>>> import numpy as np
>>> from numpy import linalg as LA
>>> np.set_printoptions(suppress=True, linewidth=100)
>>> E = np.load("data.npy")
>>> E
array([[ 2.,  0.,  2.,  1.,  0.,  0.,  1., -1.,  3.,  3., -3.],
       [ 1.,  2.,  0.,  1.,  2.,  2., -3., -2.,  1., -1.,  0.],
       [ 1.,  1.,  1.,  2., -3., -3.,  2., -2., -3.,  3., -3.],
       [ 0.,  1.,  0.,  1.,  1., -2.,  1.,  2.,  3., -1.,  2.],
       [ 0.,  0.,  0.,  0.,  2.,  7.,  4.,  9.,  0.,  3.,  2.],
       [ 0.,  0.,  0.,  0.,  6.,  9.,  3.,  7.,  5.,  1.,  5.],
       [ 0.,  0.,  0.,  0.,  8.,  6.,  5.,  2.,  6.,  6.,  8.],
       [ 0.,  0.,  0.,  0.,  6.,  3.,  1.,  1.,  8.,  1.,  7.],
       [ 0.,  0.,  0.,  0.,  8.,  8.,  6.,  9.,  8.,  6.,  6.],
       [ 0.,  0.,  0.,  0.,  8.,  6.,  9.,  8.,  6.,  7.,  6.],
       [ 0.,  0.,  0.,  0.,  7.,  7.,  5.,  8.,  6.,  4.,  8.]])
>>> E - E[0]
array([[ 0.,  0.,  0.,  0.,  0.,  0.,  0.,  0.,  0.,  0.,  0.],
       [-1.,  2., -2.,  0.,  2.,  2., -4., -1., -2., -4.,  3.],
       [-1.,  1., -1.,  1., -3., -3.,  1., -1., -6.,  0.,  0.],
       [-2.,  1., -2.,  0.,  1., -2.,  0.,  3.,  0., -4.,  5.],
       [-2.,  0., -2., -1.,  2.,  7.,  3., 10., -3.,  0.,  5.],
       [-2.,  0., -2., -1.,  6.,  9.,  2.,  8.,  2., -2.,  8.],
       [-2.,  0., -2., -1.,  8.,  6.,  4.,  3.,  3.,  3., 11.],
       [-2.,  0., -2., -1.,  6.,  3.,  0.,  2.,  5., -2., 10.],
       [-2.,  0., -2., -1.,  8.,  8.,  5., 10.,  5.,  3.,  9.],
       [-2.,  0., -2., -1.,  8.,  6.,  8.,  9.,  3.,  4.,  9.],
       [-2.,  0., -2., -1.,  7.,  7.,  4.,  9.,  3.,  1., 11.]])
>>> np.abs(E).max()
np.float64(9.0)
>>> np.round(LA.svd(E, compute_uv=False), 2)
array([41.32, 11.7 ,  9.59,  6.1 ,  5.26,  3.16,  1.99,  1.5 ,  0.68,  0.15,  0.07])
>>> E.sum(axis=0)
array([ 4.,  4.,  3.,  5., 45., 43., 34., 41., 43., 32., 38.])
>>> J = np.array([[2.0, 4.0, 0.0, 0.0, 0.0, 0.0, 0.0, 0.0],
...     [4.0, -7.0, 4.0, 0.0, 0.0, 0.0, 0.0, 0.0],
...     [0.0, 4.0, 8.0, 4.0, 0.0, 0.0, 0.0, 0.0],
...     [0.0, 0.0, 4.0, -3.0, 4.0, 0.0, 0.0, 0.0],
...     [0.0, 0.0, 0.0, 4.0, -3.0, 4.0, 0.0, 0.0],
...     [0.0, 0.0, 0.0, 0.0, 4.0, 8.0, 4.0, 0.0],
...     [0.0, 0.0, 0.0, 0.0, 0.0, 4.0, 3.0, 4.0],
...     [0.0, 0.0, 0.0, 0.0, 0.0, 0.0, 4.0, -2.0]])
>>> # equal to its transpose
>>> np.round(LA.eigvalsh(J).min(), 2)
np.float64(-9.59)
>>> np.all(LA.eigvalsh(J) > 0)
np.False_
